In [1]: import numpy as np

In [2]: from numpy import linalg as LA

In [3]: np.set_printoptions(precision=2, suppress=True, linewidth=200, floatmode="fixed")

In [4]: feats = np.load("out17.npy")

In [5]: print(feats)
[[1.00 0.00 0.00 0.00 0.00]
 [0.00 0.67 0.00 0.33 0.00]
 [0.00 0.00 0.50 0.00 0.50]
 [0.33 0.00 0.00 0.33 0.33]
 [0.00 0.00 0.50 0.00 0.50]]

In [6]: print(np.argsort(-LA.norm(feats, axis=0).round(6), kind="stable")[:3])
[0 4 2]

In [7]: print(LA.cond(feats) > 100)
True

In [8]: K = np.load("data.npy")

In [9]: print(K)
[[5.00 0.00 0.00 4.00 4.00]
 [0.00 5.00 4.00 0.00 0.00]
 [0.00 4.00 5.00 0.00 0.00]
 [4.00 0.00 0.00 5.00 4.00]
 [4.00 0.00 0.00 4.00 5.00]]

In [10]: ev, evecs = LA.eig(K)

In [11]: print(ev)
[ 1.00 13.00  1.00  9.00  1.00]

In [12]: print(np.sort(LA.eigvals(K @ K)))
[  1.00   1.00   1.00  81.00 169.00]

In [13]: print(round(np.prod(ev), 2))
117.0

In [14]: M2 = K / np.sqrt((K ** 2).mean(axis=1, keepdims=True))

In [15]: print(K - K.mean(axis=1, keepdims=True))
[[ 2.40 -2.60 -2.60  1.40  1.40]
 [-1.80  3.20  2.20 -1.80 -1.80]
 [-1.80  2.20  3.20 -1.80 -1.80]
 [ 1.40 -2.60 -2.60  2.40  1.40]
 [ 1.40 -2.60 -2.60  1.40  2.40]]

In [16]: print(M2[0])
[1.48 0.00 0.00 1.18 1.18]

In [17]: M2 = np.array([[-1, 4, -7], [9, 2, -7]])

In [18]: basis = np.kron(M2, K)

In [19]: print(basis)
[[ -5.00  -0.00  -0.00  -4.00  -4.00  20.00   0.00   0.00  16.00  16.00 -35.00  -0.00  -0.00 -28.00 -28.00]
 [ -0.00  -5.00  -4.00  -0.00  -0.00   0.00  20.00  16.00   0.00   0.00  -0.00 -35.00 -28.00  -0.00  -0.00]
 [ -0.00  -4.00  -5.00  -0.00  -0.00   0.00  16.00  20.00   0.00   0.00  -0.00 -28.00 -35.00  -0.00  -0.00]
 [ -4.00  -0.00  -0.00  -5.00  -4.00  16.00   0.00   0.00  20.00  16.00 -28.00  -0.00  -0.00 -35.00 -28.00]
 [ -4.00  -0.00  -0.00  -4.00  -5.00  16.00   0.00   0.00  16.00  20.00 -28.00  -0.00  -0.00 -28.00 -35.00]
 [ 45.00   0.00   0.00  36.00  36.00  10.00   0.00   0.00   8.00   8.00 -35.00  -0.00  -0.00 -28.00 -28.00]
 [  0.00  45.00  36.00   0.00   0.00   0.00  10.00   8.00   0.00   0.00  -0.00 -35.00 -28.00  -0.00  -0.00]
 [  0.00  36.00  45.00   0.00   0.00   0.00   8.00  10.00   0.00   0.00  -0.00 -28.00 -35.00  -0.00  -0.00]
 [ 36.00   0.00   0.00  45.00  36.00   8.00   0.00   0.00  10.00   8.00 -28.00  -0.00  -0.00 -35.00 -28.00]
 [ 36.00   0.00   0.00  36.00  45.00   8.00   0.00   0.00   8.00  10.00 -28.00  -0.00  -0.00 -28.00 -35.00]]

In [20]: print(basis.shape)
(10, 15)

In [21]: arr = np.array([[-3.9, 2.8, 0.0, 1.6],
    ...:     [-2.4, 1.4, 1.2, -0.1],
    ...:     [-0.9, -0.1, -2.0, -0.4]])

In [22]: M2 = np.array([[-1, 2], [2, -1]])

In [23]: basis = np.kron(M2, arr)

In [24]: print(basis.shape)
(6, 8)

In [25]: print(basis)
[[ 3.90 -2.80 -0.00 -1.60 -7.80  5.60  0.00  3.20]
 [ 2.40 -1.40 -1.20  0.10 -4.80  2.80  2.40 -0.20]
 [ 0.90  0.10  2.00  0.40 -1.80 -0.20 -4.00 -0.80]
 [-7.80  5.60  0.00  3.20  3.90 -2.80 -0.00 -1.60]
 [-4.80  2.80  2.40 -0.20  2.40 -1.40 -1.20  0.10]
 [-1.80 -0.20 -4.00 -0.80  0.90  0.10  2.00  0.40]]

In [26]: U, sig, VT = LA.svd(basis, full_matrices=False)

In [27]: print(np.allclose(U * sig @ VT, basis))
True

In [28]: print(np.abs(VT[0]))
[0.57 0.38 0.05 0.16 0.57 0.38 0.05 0.16]

In [29]: print(np.abs(U[:, 0]).round(6).argmax())
0

In [30]: J = np.loadtxt("x.csv", delimiter=",")

In [31]: print(J)
[[-0.17  0.60  0.93 -1.00 -0.16]
 [-0.65 -0.47 -0.85  0.88  0.16]
 [ 0.84  0.95  0.58  1.00  0.95]
 [-0.45  0.96  0.78 -0.79  0.22]
 [-0.65 -1.00 -0.95 -0.96 -0.97]
 [-0.60 -0.99 -0.98 -0.66 -0.98]
 [ 0.58 -1.00 -1.00  1.00 -0.81]
 [ 0.07 -0.91 -0.83  0.20 -0.74]
 [ 0.34 -0.56  0.79 -0.96 -0.05]
 [ 0.14  0.02  0.46 -0.91 -0.55]
 [ 0.56  0.23 -0.93  1.00 -0.16]
 [-0.25 -0.96 -1.00  1.00 -0.88]
 [-0.76  1.00  1.00 -0.97  1.00]
 [ 0.12 -0.85  0.75 -0.99 -0.29]
 [-0.62 -0.99 -1.00  0.92 -0.97]
 [-0.24 -0.91  0.56 -1.00 -0.93]
 [-0.38  0.10 -0.83  0.96  0.15]
 [-0.69 -0.54 -0.98  0.33 -0.97]
 [-0.51  0.86 -0.50  0.99  0.90]
 [-0.58 -0.81 -1.00  1.00 -0.29]
 [-0.33 -0.96 -0.95 -0.48 -0.96]
 [ 0.72 -0.99 -0.98  1.00 -0.10]
 [-0.82  0.98 -0.33  0.87  0.47]
 [ 0.06 -1.00 -1.00  1.00 -0.58]
 [-0.69  1.00  1.00 -1.00  0.87]
 [ 0.83 -1.00 -0.57 -0.33 -0.62]
 [ 0.89 -0.06  0.98 -0.99 -0.01]
 [-0.97 -0.99 -0.99 -0.24 -0.77]
 [ 0.09  1.00  1.00 -0.13  0.99]
 [ 0.43  0.98  0.99 -0.99  0.17]
 [-0.01 -1.00 -0.99  0.91 -0.78]]

In [32]: x0 = np.array([1, -2, 3, -4, 8])

In [33]: y = J @ x0

In [34]: c, lr = np.zeros(5), 1 / LA.norm(J, 2) ** 2

In [35]: for i in range(50):
    ...:     c -= lr * J.T @ (J @ c - y)
    ...:     if i % 10 == 0: print(i, round(LA.norm(J @ c - y), 2))
    ...: 
0 10.86
10 7.19
20 5.18
30 3.75
40 2.73

In [36]: print(c)
[ 0.95 -1.28  3.48 -3.55  6.71]

In [37]: theta = np.radians(120)

In [38]: Rm = np.eye(5)

In [39]: Rm[3, 3] = Rm[1, 1] = np.cos(theta)

In [40]: Rm[3, 1], Rm[1, 3] = -np.sin(theta), np.sin(theta)

In [41]: print(Rm)
[[ 1.00  0.00  0.00  0.00  0.00]
 [ 0.00 -0.50  0.00  0.87  0.00]
 [ 0.00  0.00  1.00  0.00  0.00]
 [ 0.00 -0.87  0.00 -0.50  0.00]
 [ 0.00  0.00  0.00  0.00  1.00]]

In [42]: M2 = J @ Rm.T

In [43]: print(round(float(LA.det(Rm)), 2), np.round(np.trace(Rm), 2))
1.0 2.0

In [44]: rng = np.random.default_rng(959642)

In [45]: idx = rng.permutation(5)

In [46]: print(idx)
[4 2 3 1 0]

In [47]: M2 = Rm[idx][:, idx]

In [48]: print(np.allclose(M2, Rm))
False

In [49]: print(np.diag(M2))
[ 1.00  1.00 -0.50 -0.50  1.00]

In [50]: print(np.round(np.trace(M2), 2))
2.0

In [51]: print(M2)
[[ 1.00  0.00  0.00  0.00  0.00]
 [ 0.00  1.00  0.00  0.00  0.00]
 [ 0.00  0.00 -0.50 -0.87  0.00]
 [ 0.00  0.00  0.87 -0.50  0.00]
 [ 0.00  0.00  0.00  0.00  1.00]]

In [52]: print(np.einsum("ij,ji->", K, K))
253.0

In [53]: print(np.round(LA.det(K[::-1]), 2))
117.0

In [54]: print(np.kron(np.eye(2, dtype=int), K))
[[5.00 0.00 0.00 4.00 4.00 0.00 0.00 0.00 0.00 0.00]
 [0.00 5.00 4.00 0.00 0.00 0.00 0.00 0.00 0.00 0.00]
 [0.00 4.00 5.00 0.00 0.00 0.00 0.00 0.00 0.00 0.00]
 [4.00 0.00 0.00 5.00 4.00 0.00 0.00 0.00 0.00 0.00]
 [4.00 0.00 0.00 4.00 5.00 0.00 0.00 0.00 0.00 0.00]
 [0.00 0.00 0.00 0.00 0.00 5.00 0.00 0.00 4.00 4.00]
 [0.00 0.00 0.00 0.00 0.00 0.00 5.00 4.00 0.00 0.00]
 [0.00 0.00 0.00 0.00 0.00 0.00 4.00 5.00 0.00 0.00]
 [0.00 0.00 0.00 0.00 0.00 4.00 0.00 0.00 5.00 4.00]
 [0.00 0.00 0.00 0.00 0.00 4.00 0.00 0.00 4.00 5.00]]

In [55]: print(round(LA.det(2 * K), 2), round(LA.det(K), 2))
3744.0 117.0

In [56]: basis = J[[29, 26]].astype(float)

In [57]: for _ in range(5):
    ...:     idx = LA.norm(J[:, None] - basis, axis=-1).argmin(axis=1)
    ...:     basis = np.array([J[idx == j].mean(axis=0) for j in range(2)])
    ...: 

In [58]: print(idx)
[0 1 0 0 1 1 1 1 0 0 1 1 0 0 1 1 1 1 0 1 1 1 0 1 0 1 0 1 0 0 1]

In [59]: print(basis[1] - basis[0])
[-0.13 -1.32 -1.50  0.81 -0.97]

In [60]: print(np.abs(basis[1] - basis[0]).argmax())
2

In [61]: print(np.bincount(idx))
[13 18]

In [62]: print(basis)
[[-0.04  0.53  0.65 -0.45  0.35]
 [-0.17 -0.79 -0.85  0.36 -0.62]]

In [63]: sig = 20 * 0.2 ** np.arange(5)

In [64]: q, _ = LA.qr(np.array([[-0.7, -1.9, -0.6, -0.2, 0.9],
    ...:     [0.7, 0.5, -1.3, 0.5, -0.7],
    ...:     [-0.9, 0.5, 1.4, 0.5, 0.1],
    ...:     [1.1, -0.2, -0.9, 1.4, -1.6],
    ...:     [-0.8, 1.2, -0.5, 0.2, 0.8]]))

In [65]: data = rng.normal(size=(14, 5)) * sig @ q

In [66]: print(data)
[[  4.97  11.40  -6.49   2.58  -2.17]
 [ 13.63  30.54 -15.43   6.48  -2.50]
 [ -2.16  -4.18   1.39  -0.66  -0.71]
 [ -9.26 -17.12   5.75  -4.13  -1.64]
 [  2.83   6.65  -3.57   1.15  -0.55]
 [ -1.82  -6.34   6.04  -1.92   4.54]
 [ -4.16  -7.72   2.50  -1.28  -1.19]
 [  0.80   4.01  -5.16   1.59  -5.11]
 [ -0.76   1.47  -2.16  -0.98  -0.51]
 [  2.67   2.16   2.30   0.22   3.74]
 [ -2.13  -4.73   1.94  -0.63  -0.48]
 [-16.80 -35.13  16.07  -7.70   1.32]
 [  9.44  18.04  -5.98   3.83   2.41]
 [  8.42  21.00 -13.36   4.97  -5.61]]

In [67]: x0 = np.array([1, 1, 0, 0, 1])

In [68]: y = data @ x0

In [69]: print(np.round(LA.lstsq(data, y)[0], 2) + 0)
[1.00 1.00 0.00 0.00 1.00]

In [70]: print(np.round(LA.pinv(data) @ data, 2) + 0)
[[1.00 0.00 0.00 0.00 0.00]
 [0.00 1.00 0.00 0.00 0.00]
 [0.00 0.00 1.00 0.00 0.00]
 [0.00 0.00 0.00 1.00 0.00]
 [0.00 0.00 0.00 0.00 1.00]]

In [71]: y = y + 0.1 * rng.normal(size=14)

In [72]: print(y)
[ 14.20  41.63  -6.94 -27.87   8.90  -3.61 -12.93  -0.32   0.13   8.54  -7.35 -50.49  30.12  24.01]

In [73]: c, *_ = LA.lstsq(data, y)

In [74]: print(np.round(data.T @ (y - data @ c), 2) + 0)
[0.00 0.00 0.00 0.00 0.00]

In [75]: print(c)
[0.36 1.48 0.51 0.21 0.83]

In [76]: cen = data - data.mean(axis=0)

In [77]: U, sig, VT = LA.svd(cen, full_matrices=False)

In [78]: print(LA.matrix_rank(cen))
5

In [79]: print(np.round(sig ** 2 / (sig ** 2).sum(), 2) + 0)
[0.97 0.03 0.00 0.00 0.00]

In [80]: print(np.abs(VT[-1]))
[0.47 0.52 0.63 0.09 0.33]

In [81]: M2 = np.c_[data[:, :2] @ np.array([[2, 2], [1, 2]]), np.array([2, -2, -2, -2, 0, -2, 2, 1, 1, -2, 1, 0, -2, 0])]

In [82]: print(M2)
[[  21.33   32.74    2.00]
 [  57.81   88.35   -2.00]
 [  -8.50  -12.68   -2.00]
 [ -35.64  -52.75   -2.00]
 [  12.31   18.96    0.00]
 [  -9.97  -16.31   -2.00]
 [ -16.05  -23.77    2.00]
 [   5.61    9.62    1.00]
 [  -0.05    1.43    1.00]
 [   7.49    9.64   -2.00]
 [  -8.98  -13.71    1.00]
 [ -68.72 -103.84    0.00]
 [  36.91   54.96   -2.00]
 [  37.84   58.84    0.00]]

In [83]: print(LA.matrix_rank(np.c_[data, M2]))
6

In [84]: print(LA.norm(LA.qr(data)[0].T @ M2, axis=0) ** 2 / ((M2 ** 2).sum(axis=0) + 1e-12))
[1.00 1.00 0.24]

In [85]: print(np.round(LA.lstsq(data, M2[:, 0])[0], 2) + 0)
[2.00 1.00 0.00 0.00 0.00]

In [86]: print(data.sum(axis=0))
[  5.65  20.09 -16.17   3.52  -8.46]

In [87]: print(LA.matrix_rank(data))
5

In [88]: print(np.round(np.abs(data).max(), 2))
35.13

In [89]: print(LA.svd(data, compute_uv=False))
[73.14 12.93  2.38  0.45  0.09]

In [90]: print(round(float(LA.norm(data)), 2))
74.31

In [91]: print(data.mean(axis=0))
[ 0.40  1.43 -1.16  0.25 -0.60]

In [92]: M = np.loadtxt("sample17.csv", delimiter=",")

In [93]: print(M)
[[5.00 0.00 0.00 0.00 0.00 0.00]
 [0.00 0.00 0.00 0.00 0.00 0.00]
 [0.00 0.00 0.00 0.00 0.00 0.00]
 [0.00 0.00 0.00 5.00 0.00 0.00]
 [0.00 0.00 0.00 0.00 0.00 0.00]
 [0.00 0.00 0.00 0.00 0.00 0.00]]

In [94]: print(np.allclose(M[:-1].T @ LA.lstsq(M[:-1].T, M[-1])[0], M[-1]))
True

In [95]: print(LA.lstsq(M[:-1].T, M[-1])[2])
2

In [96]: print(LA.norm(M, axis=0))
[5.00 0.00 0.00 5.00 0.00 0.00]

In [97]: print(M @ M.T)
[[25.00  0.00  0.00  0.00  0.00  0.00]
 [ 0.00  0.00  0.00  0.00  0.00  0.00]
 [ 0.00  0.00  0.00  0.00  0.00  0.00]
 [ 0.00  0.00  0.00 25.00  0.00  0.00]
 [ 0.00  0.00  0.00  0.00  0.00  0.00]
 [ 0.00  0.00  0.00  0.00  0.00  0.00]]

In [98]: print(LA.pinv(M))
[[0.20 0.00 0.00 0.00 0.00 0.00]
 [0.00 0.00 0.00 0.00 0.00 0.00]
 [0.00 0.00 0.00 0.00 0.00 0.00]
 [0.00 0.00 0.00 0.20 0.00 0.00]
 [0.00 0.00 0.00 0.00 0.00 0.00]
 [0.00 0.00 0.00 0.00 0.00 0.00]]

In [99]: print(M[:, 3] @ M[:, 0])
0.0

In [100]: print(LA.svd(M, compute_uv=False))
[5.00 5.00 0.00 0.00 0.00 0.00]
